In [1]: import numpy as np

In [2]: np.set_printoptions(precision=2, suppress=True, linewidth=200)

In [3]: rnd = lambda a: np.round(a, 2) + 0

In [4]: A = np.tanh(np.array([[1.5],
   ...:     [-2.2],
   ...:     [-0.6],
   ...:     [0.9],
   ...:     [0.1],
   ...:     [-0.3],
   ...:     [0.7],
   ...:     [-0.2],
   ...:     [0.1],
   ...:     [-0.1],
   ...:     [-1.4],
   ...:     [1.7],
   ...:     [1.4],
   ...:     [0.6],
   ...:     [-0.2],
   ...:     [-0.6],
   ...:     [-1.7],
   ...:     [-0.1],
   ...:     [-2.4],
   ...:     [-1.3],
   ...:     [0.4],
   ...:     [-0.6],
   ...:     [-0.3],
   ...:     [0.9],
   ...:     [-1.0],
   ...:     [-0.4]]) @ np.array([[0.4, 2.2, -0.3]]))

In [5]: rnd(A)
Out[5]: 
array([[ 0.54,  1.  , -0.42],
       [-0.71, -1.  ,  0.58],
       [-0.24, -0.87,  0.18],
       [ 0.35,  0.96, -0.26],
       [ 0.04,  0.22, -0.03],
       [-0.12, -0.58,  0.09],
       [ 0.27,  0.91, -0.21],
       [-0.08, -0.41,  0.06],
       [ 0.04,  0.22, -0.03],
       [-0.04, -0.22,  0.03],
       [-0.51, -1.  ,  0.4 ],
       [ 0.59,  1.  , -0.47],
       [ 0.51,  1.  , -0.4 ],
       [ 0.24,  0.87, -0.18],
       [-0.08, -0.41,  0.06],
       [-0.24, -0.87,  0.18],
       [-0.59, -1.  ,  0.47],
       [-0.04, -0.22,  0.03],
       [-0.74, -1.  ,  0.62],
       [-0.48, -0.99,  0.37],
       [ 0.16,  0.71, -0.12],
       [-0.24, -0.87,  0.18],
       [-0.12, -0.58,  0.09],
       [ 0.35,  0.96, -0.26],
       [-0.38, -0.98,  0.29],
       [-0.16, -0.71,  0.12]])

In [6]: Q, R = np.linalg.qr(A)

In [7]: rnd(Q @ R)
Out[7]: 
array([[ 0.54,  1.  , -0.42],
       [-0.71, -1.  ,  0.58],
       [-0.24, -0.87,  0.18],
       [ 0.35,  0.96, -0.26],
       [ 0.04,  0.22, -0.03],
       [-0.12, -0.58,  0.09],
       [ 0.27,  0.91, -0.21],
       [-0.08, -0.41,  0.06],
       [ 0.04,  0.22, -0.03],
       [-0.04, -0.22,  0.03],
       [-0.51, -1.  ,  0.4 ],
       [ 0.59,  1.  , -0.47],
       [ 0.51,  1.  , -0.4 ],
       [ 0.24,  0.87, -0.18],
       [-0.08, -0.41,  0.06],
       [-0.24, -0.87,  0.18],
       [-0.59, -1.  ,  0.47],
       [-0.04, -0.22,  0.03],
       [-0.74, -1.  ,  0.62],
       [-0.48, -0.99,  0.37],
       [ 0.16,  0.71, -0.12],
       [-0.24, -0.87,  0.18],
       [-0.12, -0.58,  0.09],
       [ 0.35,  0.96, -0.26],
       [-0.38, -0.98,  0.29],
       [-0.16, -0.71,  0.12]])

In [8]: rnd(np.trace(Q @ Q.T))
Out[8]: np.float64(3.0)

In [9]: rnd(abs(R[0, 0])), rnd(np.linalg.norm(A[:, 0]))
Out[9]: (np.float64(1.89), np.float64(1.89))

In [10]: rnd(Q.T @ Q)
Out[10]: 
array([[1., 0., 0.],
       [0., 1., 0.],
       [0., 0., 1.]])

In [11]: Q.shape, R.shape
Out[11]: ((26, 3), (3, 3))

In [12]: idx = A[:, 2] > np.median(A[:, 2])

In [13]: r0 = A[idx].mean(axis=0) - A[~idx].mean(axis=0)

In [14]: rnd((((A - A.mean(axis=0)) @ r0 > 0) == idx).mean())
Out[14]: np.float64(0.85)

In [15]: ((A - A.mean(axis=0)) @ r0 > 0).astype(int)
Out[15]: array([0, 1, 1, 0, 0, 1, 0, 1, 0, 1, 1, 0, 0, 0, 1, 1, 1, 1, 1, 1, 0, 1, 1, 0, 1, 1])

In [16]: m1 = np.array([[2.0, 5.0, 2.0], [-7.0, 8.0, 2.0], [0.0, 0.0, 0.0]])

In [17]: m1
Out[17]: 
array([[ 2.,  5.,  2.],
       [-7.,  8.,  2.],
       [ 0.,  0.,  0.]])

In [18]: Y = m1[0, 0] * m1[1:] - np.outer(m1[1:, 0], m1[0])

In [19]: Y
Out[19]: 
array([[ 0., 51., 18.],
       [ 0.,  0.,  0.]])

In [20]: np.linalg.matrix_rank(Y), np.linalg.matrix_rank(m1)
Out[20]: (np.int64(1), np.int64(2))

In [21]: np.flatnonzero(~Y.round(6).any(axis=1))
Out[21]: array([1])

In [22]: rank = np.linalg.matrix_rank(m1)

In [23]: rank
Out[23]: np.int64(2)

In [24]: N = np.linalg.svd(m1)[2][rank:].T

In [25]: [int(np.linalg.matrix_rank(m1[:, :j + 1])) for j in range(3)]
Out[25]: [1, 2, 2]

In [26]: N.shape
Out[26]: (3, 1)

In [27]: rnd(N[:, 0] / N[np.abs(N[:, 0]).round(6).argmax(), 0])
Out[27]: array([-0.12, -0.35,  1.  ])

In [28]: np.linalg.matrix_rank(m1, rtol=0.1)
Out[28]: np.int64(2)

In [29]: rnd(np.linalg.det(m1[::-1]))
Out[29]: np.float64(0.0)

In [30]: rnd(np.linalg.det(2 * m1)), rnd(np.linalg.det(m1))
Out[30]: (np.float64(0.0), np.float64(0.0))

In [31]: rnd(np.linalg.eigvals(m1).sum().real)
Out[31]: np.float64(10.0)

In [32]: r0 = np.array([7, 2, 3])

In [33]: F = -3 * np.eye(3) + np.outer(r0, r0)

In [34]: F
Out[34]: 
array([[46., 14., 21.],
       [14.,  1.,  6.],
       [21.,  6.,  6.]])

In [35]: rnd(np.sort(np.abs(np.linalg.eigvals(F))))
Out[35]: array([ 3.,  3., 59.])

In [36]: F @ F
Out[36]: 
array([[2753.,  784., 1176.],
       [ 784.,  233.,  336.],
       [1176.,  336.,  513.]])

In [37]: np.allclose(F, F.T)
Out[37]: True

In [38]: left, sigma, VT = np.linalg.svd(F)

In [39]: rnd(sigma)
Out[39]: array([59.,  3.,  3.])

In [40]: Y = left[:, :1] @ np.diag(sigma[:1]) @ VT[:1]

In [41]: np.linalg.matrix_rank(Y)
Out[41]: np.int64(1)

In [42]: np.linalg.matrix_rank(F, rtol=0.05)
Out[42]: np.int64(3)

In [43]: rnd(Y)
Out[43]: 
array([[46.63, 13.32, 19.98],
       [13.32,  3.81,  5.71],
       [19.98,  5.71,  8.56]])

In [44]: np.all(np.linalg.eigvalsh(F) > 0)
Out[44]: np.False_

In [45]: rnd(np.linalg.eigvalsh(F).min())
Out[45]: np.float64(-3.0)

In [46]: np.linalg.cond(F) > 100
Out[46]: np.False_

In [47]: round(np.log10(np.linalg.cond(F)))
Out[47]: 1

In [48]: Xc = (A - A.mean(axis=0)) / A.std(axis=0)

In [49]: np.argwhere(np.abs(Xc) > 2)
Out[49]: array([], shape=(0, 2), dtype=int64)

In [50]: b = np.linalg.lstsq(np.delete(Xc, 1, axis=1), Xc[:, 1])[0]

In [51]: rnd(b)
Out[51]: array([11.27, 10.34])

In [52]: np.abs(b).argmax()
Out[52]: np.int64(0)

In [53]: rnd(1 - np.var(Xc[:, 1] - np.delete(Xc, 1, axis=1) @ b))
Out[53]: np.float64(0.97)

In [54]: Y = np.array([[3], [-9]])

In [55]: cent = np.array([[2, 2]])

In [56]: E = Y @ cent

In [57]: E
Out[57]: 
array([[  6,   6],
       [-18, -18]])

In [58]: left, sigma, VT = np.linalg.svd(E)

In [59]: np.argmax(sigma[:-1] / (sigma[1:] + 1e-6)) + 1
Out[59]: np.int64(1)

In [60]: Y = left[:, :1] @ np.diag(sigma[:1]) @ VT[:1]

In [61]: np.linalg.matrix_rank(E, rtol=0.05)
Out[61]: np.int64(1)

In [62]: rnd(np.linalg.norm(E - Y) / np.linalg.norm(E))
Out[62]: np.float64(0.0)

In [63]: Y = np.array([[3, 1, 1], [0, 1, 2]])

In [64]: cent = np.kron(Y, E)

In [65]: rnd(np.linalg.norm(cent, 2)), rnd(np.linalg.norm(Y, 2) * np.linalg.norm(E, 2))
Out[65]: (np.float64(93.89), np.float64(93.89))

In [66]: np.linalg.matrix_rank(cent)
Out[66]: np.int64(2)

In [67]: np.einsum("ij,ji->", E, E)
Out[67]: np.int64(144)

In [68]: rnd(np.linalg.eigvals(E))
Out[68]: array([  0., -12.])

In [69]: np.einsum("ii->", E)
Out[69]: np.int64(-12)

In [70]: rnd(np.linalg.eigvals(E).sum().real)
Out[70]: np.float64(-12.0)

In [71]: np.kron(np.eye(2, dtype=int), E)
Out[71]: 
array([[  6,   6,   0,   0],
       [-18, -18,   0,   0],
       [  0,   0,   6,   6],
       [  0,   0, -18, -18]])

In [72]: rnd(np.linalg.det(E[::-1]))
Out[72]: np.float64(0.0)

In [73]: left, sigma, VT = np.linalg.svd(E)

In [74]: vecs = VT[:(sigma > 1e-8).sum()]

In [75]: rng = np.random.default_rng(3560)

In [76]: vec = E[0] + -3 * E[1] + rng.integers(2) * np.eye(2)[0]

In [77]: vec
Out[77]: array([61., 60.])

In [78]: np.allclose(vecs.T @ vecs @ vec, vec)
Out[78]: False

In [79]: Y = np.array([[7, -4, 9], [4, -7, -7], [-6, 8, -4]])

In [80]: m1 @ Y
Out[80]: 
array([[  22.,  -27.,  -25.],
       [ -29.,  -12., -127.],
       [   0.,    0.,    0.]])

In [81]: np.einsum("ij,ij->i", m1, m1)
Out[81]: array([ 33., 117.,   0.])

In [82]: np.einsum("ik,kj->ji", m1, Y)
Out[82]: 
array([[  22.,  -29.,    0.],
       [ -27.,  -12.,    0.],
       [ -25., -127.,    0.]])

In [83]: np.einsum("ij->j", m1)
Out[83]: array([-5., 13.,  4.])

In [84]: Y.T @ m1.T
Out[84]: 
array([[  22.,  -29.,    0.],
       [ -27.,  -12.,    0.],
       [ -25., -127.,    0.]])

In [85]: M = np.array([[0.0, 0.0, 0.0, 1.0],
    ...:     [0.0, 1.0, 0.0, 0.0],
    ...:     [0.0, 0.0, 1.0, 0.0],
    ...:     [-1.0, 0.0, 0.0, 0.0]])

In [86]: # keeps lengths

In [87]: r0, g = M[2], M[0]

In [88]: r0 @ r0
Out[88]: np.float64(1.0)

In [89]: p = (r0 @ g) / (r0 @ r0) * r0

In [90]: (g - p) @ r0
Out[90]: np.float64(0.0)

In [91]: np.linalg.matrix_rank(np.outer(r0, g))
Out[91]: np.int64(1)

In [92]: g - p
Out[92]: array([0., 0., 0., 1.])

In [93]: p
Out[93]: array([0., 0., 0., 0.])

In [94]: rnd(np.linalg.norm(r0 + g) ** 2 + np.linalg.norm(r0 - g) ** 2)
Out[94]: np.float64(4.0)

In [95]: np.outer(r0, g)
Out[95]: 
array([[0., 0., 0., 0.],
       [0., 0., 0., 0.],
       [0., 0., 0., 1.],
       [0., 0., 0., 0.]])

In [96]: Y = M / np.linalg.norm(M, axis=1, keepdims=True)

In [97]: cov = Y @ Y.T

In [98]: np.argwhere(np.triu(np.abs(cov) > 0.95, 1))
Out[98]: array([], shape=(0, 2), dtype=int64)

In [99]: (np.abs(cov) > 0.9).astype(int)
Out[99]: 
array([[1, 0, 0, 0],
       [0, 1, 0, 0],
       [0, 0, 1, 0],
       [0, 0, 0, 1]])

In [100]: cov[3]
Out[100]: array([0., 0., 0., 1.])

In [101]: (cov - 2 * np.eye(4)).round(6).argmax(axis=1)
Out[101]: array([1, 0, 0, 0])

In [102]: rnd(np.linalg.norm(Y, axis=1))
Out[102]: array([1., 1., 1., 1.])

In [103]: np.degrees(np.arccos(np.clip(cov[3, 0], -1, 1)))
Out[103]: np.float64(90.0)

In [104]: M.T @ M
Out[104]: 
array([[1., 0., 0., 0.],
       [0., 1., 0., 0.],
       [0., 0., 1., 0.],
       [0., 0., 0., 1.]])

In [105]: rnd(np.linalg.norm(M, axis=0))
Out[105]: array([1., 1., 1., 1.])

In [106]: rnd(np.linalg.svd(M, compute_uv=False))
Out[106]: array([1., 1., 1., 1.])

In [107]: np.einsum("ii->", M)
Out[107]: np.float64(2.0)

In [108]: rnd(np.linalg.eigvals(M).sum().real)
Out[108]: np.float64(2.0)

In [109]: rnd(np.linalg.det(M.T))
Out[109]: np.float64(1.0)

In [110]: np.poly(M)
Out[110]: array([ 1., -2.,  2., -2.,  1.])

In [111]: rnd(np.linalg.eigvals(M))
Out[111]: array([0.+1.j, 0.-1.j, 1.+0.j, 1.+0.j])

In [112]: Y = np.array([[1, 1], [1, -1]])

In [113]: arr = np.kron(Y, np.kron(Y, Y))[rng.permutation(8)][:3]

In [114]: arr
Out[114]: 
array([[ 1, -1, -1,  1, -1,  1,  1, -1],
       [ 1, -1,  1, -1,  1, -1,  1, -1],
       [ 1,  1,  1,  1, -1, -1, -1, -1]])

In [115]: [round(float(x), 2) for x in np.linalg.svd(E, compute_uv=False)[:3]]
Out[115]: [26.83, 0.0]

In [116]: Y = arr[0, 0] * arr[1:] - np.outer(arr[1:, 0], arr[0])

In [117]: Y
Out[117]: 
array([[ 0,  0,  2, -2,  2, -2,  0,  0],
       [ 0,  2,  2,  0,  0, -2, -2,  0]])

In [118]: np.flatnonzero(~Y.round(6).any(axis=1))
Out[118]: array([], dtype=int64)

In [119]: np.linalg.matrix_rank(Y), np.linalg.matrix_rank(arr)
Out[119]: (np.int64(2), np.int64(3))
